$ ipython --no-banner

In [1]: import numpy as np

In [2]: import numpy.linalg as la

In [3]: np.set_printoptions(precision=1, suppress=True, linewidth=200, floatmode="fixed")

In [4]: A = np.load("out3.npy")

In [5]: A
Out[5]: 
array([[ 4, -1, -1,  2],
       [-1,  2,  0,  0],
       [-1,  0,  0,  1],
       [ 2,  0,  1, -2]])

In [6]: # equal to its transpose

In [7]: np.abs(A).max()
Out[7]: np.int64(4)

In [8]: np.diff(A, axis=0)
Out[8]: 
array([[-5,  3,  1, -2],
       [ 0, -2,  0,  1],
       [ 3,  0,  1, -3]])

In [9]: la.matrix_rank(A)
Out[9]: np.int64(4)

In [10]: la.svd(A, compute_uv=False)
Out[10]: array([5.0, 3.1, 1.7, 0.4])

In [11]: np.unravel_index(np.abs(A).argmax(), A.shape)
Out[11]: (np.int64(0), np.int64(0))

In [12]: A.sum(axis=1)
Out[12]: array([4, 1, 0, 1])

In [13]: A - A[0]
Out[13]: 
array([[ 0,  0,  0,  0],
       [-5,  3,  1, -2],
       [-5,  1,  1, -1],
       [-2,  1,  2, -4]])

In [14]: np.count_nonzero(A)
Out[14]: np.int64(11)

In [15]: T = np.stack([A, -1 * A, A[::-1]])

In [16]: la.matrix_rank(T.reshape(3, -1))
Out[16]: np.int64(2)

In [17]: (T @ A.T).shape
Out[17]: (3, 4, 4)

In [18]: la.det(T)
Out[18]: array([-11.0, -11.0, -11.0])

In [19]: la.matrix_rank(T)
Out[19]: array([4, 4, 4])

In [20]: vals, vecs = la.eig(A)

In [21]: vals
Out[21]: array([ 5.0, -3.1,  1.7,  0.4])

In [22]: np.sort(la.eigvals(A.T))
Out[22]: array([-3.1,  0.4,  1.7,  5.0])

In [23]: vec = np.array([1, 1, 2, 1])

In [24]: target = A @ vec

In [25]: b, lr = np.zeros(4), 1 / la.norm(A, 2) ** 2

In [26]: for i in range(300):
    ...:     b -= lr * A.T @ (A @ b - target)
    ...:     if i % 50 == 0: print(i, round(la.norm(A @ b - target), 1))
    ...: 
0 2.1
50 0.7
100 0.5
150 0.3
200 0.2
250 0.2

In [27]: round(la.cond(A), 1)
Out[27]: np.float64(12.2)

In [28]: b
Out[28]: array([1.0, 1.0, 1.7, 0.9])

In [29]: A.reshape(2, -1)
Out[29]: 
array([[ 4, -1, -1,  2, -1,  2,  0,  0],
       [-1,  0,  0,  1,  2,  0,  1, -2]])

In [30]: T = A.reshape(4, 2, -1)

In [31]: T.sum(axis=1)
Out[31]: 
array([[ 3,  1],
       [-1,  2],
       [-1,  1],
       [ 3, -2]])

In [32]: T.transpose(1, 0, 2)
Out[32]: 
array([[[ 4, -1],
        [-1,  2],
        [-1,  0],
        [ 2,  0]],

       [[-1,  2],
        [ 0,  0],
        [ 0,  1],
        [ 1, -2]]])

In [33]: np.swapaxes(T, 1, 2)[1]
Out[33]: 
array([[-1,  0],
       [ 2,  0]])

In [34]: J = np.load("layer18.npy")

In [35]: J
Out[35]: 
array([[18, -3,  9, -6,  0,  6,  0, 15],
       [-3,  1, -1, -1,  0, -2,  2, -2],
       [ 9, -1,  9, -5, -2,  0, -2,  8],
       [-6, -1, -5, 10,  0,  2, -8, -7],
       [ 0,  0, -2,  0,  1,  1,  2,  0],
       [ 6, -2,  0,  2,  1,  5, -2,  4],
       [ 0,  2, -2, -8,  2, -2, 12,  2],
       [15, -2,  8, -7,  0,  4,  2, 13]])

In [36]: # symmetric

In [37]: la.cond(J) > 100
Out[37]: np.True_

In [38]: [round(float(x), 1) for x in la.svd(J, compute_uv=False)[:3]]
Out[38]: [41.0, 19.3, 8.6]

In [39]: round(la.norm(J, 2) / la.norm(J), 1)
Out[39]: np.float64(0.9)

In [40]: rk = la.matrix_rank(J)

In [41]: rk
Out[41]: np.int64(3)

In [42]: ns = la.svd(J)[2][rk:].T

In [43]: np.allclose(J @ ns, 0)
Out[43]: True

In [44]: [int(la.matrix_rank(np.delete(J, i, axis=0))) for i in range(8)]
Out[44]: [3, 3, 3, 3, 3, 3, 3, 3]

In [45]: [int(la.matrix_rank(J[:i])) for i in range(1, len(J) + 1)]
Out[45]: [1, 2, 3, 3, 3, 3, 3, 3]

In [46]: K = np.loadtxt("sample16.csv", delimiter=",")

In [47]: K
Out[47]: 
array([[1.0, 0.7, 0.5],
       [0.7, 1.0, 0.7],
       [0.5, 0.7, 1.0]])

In [48]: # symmetric, so the eigenvalues are real

In [49]: vals, vecs = la.eigh(K)

In [50]: vec = np.array([4, 2, 5])

In [51]: la.eigvalsh(K[1:, 1:])
Out[51]: array([0.3, 1.7])

In [52]: np.round(vec @ K @ vec / (vec @ vec), 1), round(float(vals[0]), 1), round(float(vals[-1]), 1)
Out[52]: (np.float64(2.0), 0.2, 2.3)

In [53]: (np.sign(vecs[:, -1].round(6)) == np.sign(vecs[0, -1].round(6))).astype(int)
Out[53]: array([1, 1, 1])

In [54]: vec @ K @ vec
Out[54]: np.float64(90.2)

In [55]: vecs * np.sqrt(vals) @ vecs.T
Out[55]: 
array([[0.9, 0.4, 0.2],
       [0.4, 0.9, 0.4],
       [0.2, 0.4, 0.9]])

In [56]: vecs * np.maximum(vals, 0) @ vecs.T
Out[56]: 
array([[1.0, 0.7, 0.5],
       [0.7, 1.0, 0.7],
       [0.5, 0.7, 1.0]])

In [57]: low = la.cholesky(K)

In [58]: np.diag(low) ** 2
Out[58]: array([1.0, 0.5, 0.5])

In [59]: la.eigvalsh(K).min() > 0
Out[59]: np.True_

In [60]: vals, vecs = la.eig(K)

In [61]: vals
Out[61]: array([2.3, 0.5, 0.2])

In [62]: np.round(K @ vecs[:, 0] - vals[0] * vecs[:, 0], 1) + 0
Out[62]: array([0.0, 0.0, 0.0])

In [63]: vec = np.array([0, 1, 2])

In [64]: target = K @ vec

In [65]: b, lr = np.zeros(3), 1 / la.norm(K, 2) ** 2

In [66]: for i in range(8):
    ...:     b -= lr * K.T @ (K @ b - target)
    ...:     if i % 2 == 0: print(i, round(la.norm(K @ b - target), 1))
    ...: 
0 0.7
2 0.6
4 0.6
6 0.5

In [67]: b
Out[67]: array([0.6, 1.1, 1.3])

In [68]: Q = K.astype(float).copy()

In [69]: for j in range(3):
    ...:     Q[:, j] -= Q[:, :j] @ (Q[:, :j].T @ Q[:, j])
    ...:     Q[:, j] /= la.norm(Q[:, j])
    ...: 

In [70]: np.round(Q.T @ Q, 1) + 0
Out[70]: 
array([[1.0, 0.0, 0.0],
       [0.0, 1.0, 0.0],
       [0.0, 0.0, 1.0]])

In [71]: Q.round(1) + 0
Out[71]: 
array([[ 0.8, -0.7,  0.0],
       [ 0.5,  0.6, -0.6],
       [ 0.4,  0.4,  0.8]])

In [72]: other = np.array([[1, 4, 4, 2], [1, 3, 3, 2], [0, 2, 4, 5], [5, 3, 4, 5]])

In [73]: other[-1] = other[0]

In [74]: E = other + 0.3 * np.eye(4)

In [75]: E
Out[75]: 
array([[1.3, 4.0, 4.0, 2.0],
       [1.0, 3.3, 3.0, 2.0],
       [0.0, 2.0, 4.3, 5.0],
       [1.0, 4.0, 4.0, 2.3]])

In [76]: np.round(la.norm(E, 2) / la.norm(E), 1)
Out[76]: np.float64(1.0)

In [77]: la.cond(E) > 100
Out[77]: np.False_

In [78]: [round(float(x), 1) for x in la.svd(E, compute_uv=False)[:3]]
Out[78]: [11.8, 3.1, 0.3]

In [79]: np.sort(np.abs(la.eigvals(E)))
Out[79]: array([ 0.3,  0.7,  0.9, 10.7])

In [80]: (E - E.T) / 2
Out[80]: 
array([[ 0.0,  1.5,  2.0,  0.5],
       [-1.5,  0.0,  0.5, -1.0],
       [-2.0, -0.5,  0.0,  0.5],
       [-0.5,  1.0, -0.5,  0.0]])

In [81]: np.round(np.abs(la.eigvals(E)).max(), 1)
Out[81]: np.float64(10.7)

In [82]: np.round(la.det(E), 1)
Out[82]: np.float64(-2.0)

In [83]: la.matrix_power(E, 2)
Out[83]: 
array([[ 7.7, 34.4, 42.4, 35.2],
       [ 6.6, 28.9, 34.8, 28.2],
       [ 7.0, 35.2, 44.5, 37.0],
       [ 7.6, 34.4, 42.4, 35.3]])

In [84]: (E + E.T) / 2
Out[84]: 
array([[1.3, 2.5, 2.0, 1.5],
       [2.5, 3.3, 2.5, 3.0],
       [2.0, 2.5, 4.3, 4.5],
       [1.5, 3.0, 4.5, 2.3]])

In [85]: np.allclose(E, E.T)
Out[85]: False

In [86]: np.allclose(E @ E.T, E.T @ E)
Out[86]: False

In [87]: U, sigma, VT = la.svd(E, full_matrices=False)

In [88]: round(np.sqrt((sigma ** 2).sum()), 1), round(la.norm(E), 1)
Out[88]: (np.float64(12.2), np.float64(12.2))

In [89]: np.round(U.T @ E @ VT.T, 1) + 0
Out[89]: 
array([[11.8,  0.0,  0.0,  0.0],
       [ 0.0,  3.1,  0.0,  0.0],
       [ 0.0,  0.0,  0.3,  0.0],
       [ 0.0,  0.0,  0.0,  0.2]])

In [90]: np.round(VT @ VT.T, 1) + 0
Out[90]: 
array([[1.0, 0.0, 0.0, 0.0],
       [0.0, 1.0, 0.0, 0.0],
       [0.0, 0.0, 1.0, 0.0],
       [0.0, 0.0, 0.0, 1.0]])

In [91]: np.cumsum(sigma ** 2) / np.sum(sigma ** 2)
Out[91]: array([0.9, 1.0, 1.0, 1.0])

In [92]: np.abs(U[:, 0]).round(6).argmax()
Out[92]: np.int64(2)

In [93]: W0 = np.load("mat.npy")

In [94]: W0
Out[94]: 
array([[ 1.0,  0.0,  0.0,  0.0,  0.0,  0.0,  0.0,  0.0,  0.0],
       [ 0.0, -0.7,  0.7,  0.0,  0.0,  0.0,  0.0,  0.0,  0.0],
       [ 0.0, -0.7, -0.7,  0.0,  0.0,  0.0,  0.0,  0.0,  0.0],
       [ 0.0,  0.0,  0.0,  1.0,  0.0,  0.0,  0.0,  0.0,  0.0],
       [ 0.0,  0.0,  0.0,  0.0,  1.0,  0.0,  0.0,  0.0,  0.0],
       [ 0.0,  0.0,  0.0,  0.0,  0.0,  1.0,  0.0,  0.0,  0.0],
       [ 0.0,  0.0,  0.0,  0.0,  0.0,  0.0,  1.0,  0.0,  0.0],
       [ 0.0,  0.0,  0.0,  0.0,  0.0,  0.0,  0.0,  1.0,  0.0],
       [ 0.0,  0.0,  0.0,  0.0,  0.0,  0.0,  0.0,  0.0,  1.0]])

In [95]: la.norm(W0, axis=0)
Out[95]: array([1.0, 1.0, 1.0, 1.0, 1.0, 1.0, 1.0, 1.0, 1.0])

In [96]: la.norm(W0, axis=1)
Out[96]: array([1.0, 1.0, 1.0, 1.0, 1.0, 1.0, 1.0, 1.0, 1.0])

In [97]: round(la.norm(W0[3], 1), 1), round(la.norm(W0[3], np.inf), 1)
Out[97]: (np.float64(1.0), np.float64(1.0))

In [98]: np.round(la.norm(W0) ** 2 / la.norm(W0, 2) ** 2, 1)
Out[98]: np.float64(9.0)

In [99]: round(la.norm(W0, 1), 1), np.round(la.norm(W0, np.inf), 1)
Out[99]: (np.float64(1.4), np.float64(1.4))

In [100]: W0[3] @ W0[2]
Out[100]: np.float64(0.0)

In [101]: r0 = np.array([0, 3, 5, 4, 2, 5, 2, 1, 1])

In [102]: other = W0 + np.outer(r0, np.eye(9)[6])

In [103]: other
Out[103]: 
array([[ 1.0,  0.0,  0.0,  0.0,  0.0,  0.0,  0.0,  0.0,  0.0],
       [ 0.0, -0.7,  0.7,  0.0,  0.0,  0.0,  3.0,  0.0,  0.0],
       [ 0.0, -0.7, -0.7,  0.0,  0.0,  0.0,  5.0,  0.0,  0.0],
       [ 0.0,  0.0,  0.0,  1.0,  0.0,  0.0,  4.0,  0.0,  0.0],
       [ 0.0,  0.0,  0.0,  0.0,  1.0,  0.0,  2.0,  0.0,  0.0],
       [ 0.0,  0.0,  0.0,  0.0,  0.0,  1.0,  5.0,  0.0,  0.0],
       [ 0.0,  0.0,  0.0,  0.0,  0.0,  0.0,  3.0,  0.0,  0.0],
       [ 0.0,  0.0,  0.0,  0.0,  0.0,  0.0,  1.0,  1.0,  0.0],
       [ 0.0,  0.0,  0.0,  0.0,  0.0,  0.0,  1.0,  0.0,  1.0]])

In [104]: la.matrix_rank(other - W0)
Out[104]: np.int64(1)

In [105]: la.matrix_rank(la.inv(other) - la.inv(W0), tol=1e-8)
Out[105]: np.int64(1)

In [106]: round(float(la.det(other) / la.det(W0)), 1), np.round(1 + la.solve(W0, r0)[6], 1)
Out[106]: (3.0, np.float64(3.0))
